$ python -q
>>> import numpy as np
>>> from numpy import linalg as LA
>>> np.set_printoptions(precision=2, suppress=True, linewidth=200, legacy="1.25")
>>> data = np.load("layer8.npy")
>>> print(data)
[[ 0 -1 -1  0  0  1  0 -2  0 -1  2 -1]
 [-1  0 -1 -1  0  0  1  0 -2  0 -1  2]
 [-1 -1  0 -1 -1  0  0  1  0 -2  0 -1]
 [ 0 -1 -1  0 -1 -1  0  0  1  0 -2  0]
 [ 0  0 -1 -1  0 -1 -1  0  0  1  0 -2]
 [ 1  0  0 -1 -1  0 -1 -1  0  0  1  0]
 [ 0  1  0  0 -1 -1  0 -1 -1  0  0  1]
 [-2  0  1  0  0 -1 -1  0 -1 -1  0  0]
 [ 0 -2  0  1  0  0 -1 -1  0 -1 -1  0]
 [-1  0 -2  0  1  0  0 -1 -1  0 -1 -1]
 [ 2 -1  0 -2  0  1  0  0 -1 -1  0 -1]
 [-1  2 -1  0 -2  0  1  0  0 -1 -1  0]]
>>> Q, r_ = LA.qr(data)
>>> print(np.round(abs(r_[0, 0]), 2), np.round(LA.norm(data[:, 0]), 2))
3.61 3.61
>>> print(np.round(Q @ r_, 2) + 0)
[[ 0. -1. -1.  0.  0.  1.  0. -2.  0. -1.  2. -1.]
 [-1.  0. -1. -1.  0.  0.  1.  0. -2.  0. -1.  2.]
 [-1. -1.  0. -1. -1.  0.  0.  1.  0. -2.  0. -1.]
 [ 0. -1. -1.  0. -1. -1.  0.  0.  1.  0. -2.  0.]
 [ 0.  0. -1. -1.  0. -1. -1.  0.  0.  1.  0. -2.]
 [ 1.  0.  0. -1. -1.  0. -1. -1.  0.  0.  1.  0.]
 [ 0.  1.  0.  0. -1. -1.  0. -1. -1.  0.  0.  1.]
 [-2.  0.  1.  0.  0. -1. -1.  0. -1. -1.  0.  0.]
 [ 0. -2.  0.  1.  0.  0. -1. -1.  0. -1. -1.  0.]
 [-1.  0. -2.  0.  1.  0.  0. -1. -1.  0. -1. -1.]
 [ 2. -1.  0. -2.  0.  1.  0.  0. -1. -1.  0. -1.]
 [-1.  2. -1.  0. -2.  0.  1.  0.  0. -1. -1.  0.]]
>>> print(np.abs(np.diag(r_)))
[3.61 3.51 3.11 2.77 2.77 2.09 1.71 2.   1.42 1.1  1.23 0.68]
>>> W0 = np.loadtxt("case0.csv", delimiter=",")
>>> print(W0)
[[ 0.03  0.31  0.59  0.96]
 [ 0.2   0.61 -0.63 -2.  ]
 [ 0.13  0.7   0.46  0.23]
 [-0.41 -0.85  1.8   4.94]
 [ 0.1   0.62 -0.4  -1.68]
 [-0.79 -1.8   3.63  9.71]
 [-0.95 -2.13  3.73 10.52]
 [-1.33 -3.19  5.36 15.11]
 [-0.74 -1.34  3.7   9.47]
 [-0.25 -0.7   1.3   3.58]
 [-0.21 -0.49  0.8   2.31]
 [-0.21 -0.29  1.19  2.88]
 [-1.02 -2.31  4.54 11.99]
 [ 0.81  2.42 -2.42 -8.03]
 [-1.34 -3.27  6.11 16.67]
 [ 0.35  0.99 -0.76 -2.7 ]
 [ 0.55  1.8  -1.83 -5.99]
 [-0.26 -0.18  2.13  4.85]]
>>> print(np.abs(LA.svd(W0)[2][-1]))
[0.82 0.36 0.41 0.15]
>>> print(LA.cond(W0) > 100)
True
